$ ipython --no-banner

In [1]: import numpy as np

In [2]: from numpy import linalg as LA

In [3]: np.set_printoptions(precision=1, suppress=True, linewidth=120)

In [4]: def rd(a):
   ...:     return np.round(a, 1) + 0
   ...: 

In [5]: data = np.load("data.npy")

In [6]: print(data)
[[-2.2  1.5 -1.2  0.1  0.2 -1.6]
 [ 1.2  0.3  0.2  0.7  1.3  0.3]]

In [7]: t = np.radians(30)

In [8]: R = np.eye(6)

In [9]: R[2, 2] = R[1, 1] = np.cos(t)

In [10]: R[2, 1], R[1, 2] = -np.sin(t), np.sin(t)

In [11]: print(rd(R))
[[ 1.   0.   0.   0.   0.   0. ]
 [ 0.   0.9  0.5  0.   0.   0. ]
 [ 0.  -0.5  0.9  0.   0.   0. ]
 [ 0.   0.   0.   1.   0.   0. ]
 [ 0.   0.   0.   0.   1.   0. ]
 [ 0.   0.   0.   0.   0.   1. ]]

In [12]: Y = data @ R.T

In [13]: rd(np.abs(Y - data).max(axis=0))
Out[13]: array([0. , 0.8, 0.6, 0. , 0. , 0. ])

In [14]: print(rd(LA.svd(data, compute_uv=False)), rd(LA.svd(Y, compute_uv=False)))
[3.5 1.7] [3.5 1.7]

In [15]: print(rd(Y))
[[-2.2  0.7 -1.8  0.1  0.2 -1.6]
 [ 1.2  0.4  0.   0.7  1.3  0.3]]

In [16]: rd(LA.det(R)), rd(np.trace(R))
Out[16]: (np.float64(1.0), np.float64(5.7))

In [17]: Y = data / np.sqrt((data ** 2).mean(axis=1, keepdims=True))

In [18]: LA.matrix_rank(Y) == LA.matrix_rank(data)
Out[18]: np.True_

In [19]: rd(Y[1])
Out[19]: array([1.5, 0.4, 0.2, 0.9, 1.6, 0.4])

In [20]: F = np.array([[-2, 0, 2, 1, -3], [1, 1, 1, -1, 2], [1, 2, 3, 0, 2]])

In [21]: F[-1] = F[0] + 2 * F[1]

In [22]: print(F)
[[-2  0  2  1 -3]
 [ 1  1  1 -1  2]
 [ 0  2  4 -1  1]]

In [23]: np.argsort(-LA.norm(F, axis=0).round(6), kind="stable")[:3]
Out[23]: array([2, 4, 0])

In [24]: rd(LA.norm(F, 2) / LA.norm(F))
Out[24]: np.float64(0.7)

In [25]: LA.cond(F) > 100
Out[25]: np.True_

In [26]: [round(float(x), 1) for x in LA.svd(F, compute_uv=False)[:3]]
Out[26]: [5.1, 4.6, 0.0]

In [27]: r = LA.matrix_rank(F)

In [28]: r
Out[28]: np.int64(2)

In [29]: ns = LA.svd(F)[2][r:].T

In [30]: [int(LA.matrix_rank(np.delete(F, i, axis=0))) for i in range(3)]
Out[30]: [2, 2, 2]

In [31]: np.allclose(F @ ns, 0)
Out[31]: True

In [32]: LA.matrix_rank(F.T @ F), LA.matrix_rank(F @ F.T)
Out[32]: (np.int64(2), np.int64(2))
